% ipython --no-banner

In [1]: import numpy as np

In [2]: np.set_printoptions(precision=3, suppress=True, linewidth=120)

In [3]: m1 = np.loadtxt("m.csv", delimiter=",")

In [4]: m1
Out[4]: 
array([[1., 0., 0., 0., 0., 0., 0., 0., 0., 0.],
       [0., 1., 0., 0., 0., 0., 0., 0., 0., 0.],
       [0., 0., 0., 0., 0., 0., 0., 0., 0., 0.],
       [0., 0., 0., 0., 0., 0., 0., 0., 0., 0.],
       [0., 0., 0., 0., 2., 0., 0., 0., 0., 0.],
       [0., 0., 0., 0., 0., 0., 0., 0., 0., 0.],
       [0., 0., 0., 0., 0., 0., 2., 0., 0., 0.],
       [0., 0., 0., 0., 0., 0., 0., 2., 0., 0.],
       [0., 0., 0., 0., 0., 0., 0., 0., 2., 0.],
       [0., 0., 0., 0., 0., 0., 0., 0., 0., 0.]])

In [5]: U, sv, Vt = np.linalg.svd(m1)

In [6]: np.argmax(sv[:-1] / (sv[1:] + 1e-6)) + 1
Out[6]: np.int64(6)

In [7]: other = U[:, :6] @ np.diag(sv[:6]) @ Vt[:6]

In [8]: other
Out[8]: 
array([[1., 0., 0., 0., 0., 0., 0., 0., 0., 0.],
       [0., 1., 0., 0., 0., 0., 0., 0., 0., 0.],
       [0., 0., 0., 0., 0., 0., 0., 0., 0., 0.],
       [0., 0., 0., 0., 0., 0., 0., 0., 0., 0.],
       [0., 0., 0., 0., 2., 0., 0., 0., 0., 0.],
       [0., 0., 0., 0., 0., 0., 0., 0., 0., 0.],
       [0., 0., 0., 0., 0., 0., 2., 0., 0., 0.],
       [0., 0., 0., 0., 0., 0., 0., 2., 0., 0.],
       [0., 0., 0., 0., 0., 0., 0., 0., 2., 0.],
       [0., 0., 0., 0., 0., 0., 0., 0., 0., 0.]])

In [9]: round(np.linalg.norm(m1 - other, 2), 3), sv[6]
Out[9]: (np.float64(0.0), np.float64(0.0))

In [10]: np.linalg.matrix_rank(other)
Out[10]: np.int64(6)

In [11]: np.sort(np.linalg.eigvals(m1))
Out[11]: array([0., 0., 0., 0., 1., 1., 2., 2., 2., 2.])

In [12]: np.linalg.matrix_rank(m1 - m1[0, 0] * np.eye(10))
Out[12]: np.int64(8)

In [13]: np.prod(np.diag(m1)), np.round(np.linalg.det(m1), 3)
Out[13]: (np.float64(0.0), np.float64(0.0))

In [14]: m1 @ m1
Out[14]: 
array([[1., 0., 0., 0., 0., 0., 0., 0., 0., 0.],
       [0., 1., 0., 0., 0., 0., 0., 0., 0., 0.],
       [0., 0., 0., 0., 0., 0., 0., 0., 0., 0.],
       [0., 0., 0., 0., 0., 0., 0., 0., 0., 0.],
       [0., 0., 0., 0., 4., 0., 0., 0., 0., 0.],
       [0., 0., 0., 0., 0., 0., 0., 0., 0., 0.],
       [0., 0., 0., 0., 0., 0., 4., 0., 0., 0.],
       [0., 0., 0., 0., 0., 0., 0., 4., 0., 0.],
       [0., 0., 0., 0., 0., 0., 0., 0., 4., 0.],
       [0., 0., 0., 0., 0., 0., 0., 0., 0., 0.]])

In [15]: round(np.abs(np.linalg.eigvals(m1)).max(), 3)
Out[15]: np.float64(2.0)

In [16]: np.round(np.linalg.det(m1), 3)
Out[16]: np.float64(0.0)

In [17]: (m1 + m1.T) / 2
Out[17]: 
array([[1., 0., 0., 0., 0., 0., 0., 0., 0., 0.],
       [0., 1., 0., 0., 0., 0., 0., 0., 0., 0.],
       [0., 0., 0., 0., 0., 0., 0., 0., 0., 0.],
       [0., 0., 0., 0., 0., 0., 0., 0., 0., 0.],
       [0., 0., 0., 0., 2., 0., 0., 0., 0., 0.],
       [0., 0., 0., 0., 0., 0., 0., 0., 0., 0.],
       [0., 0., 0., 0., 0., 0., 2., 0., 0., 0.],
       [0., 0., 0., 0., 0., 0., 0., 2., 0., 0.],
       [0., 0., 0., 0., 0., 0., 0., 0., 2., 0.],
       [0., 0., 0., 0., 0., 0., 0., 0., 0., 0.]])

In [18]: np.allclose(m1 @ m1.T, m1.T @ m1)
Out[18]: True

In [19]: np.allclose(m1, m1.T)
Out[19]: True
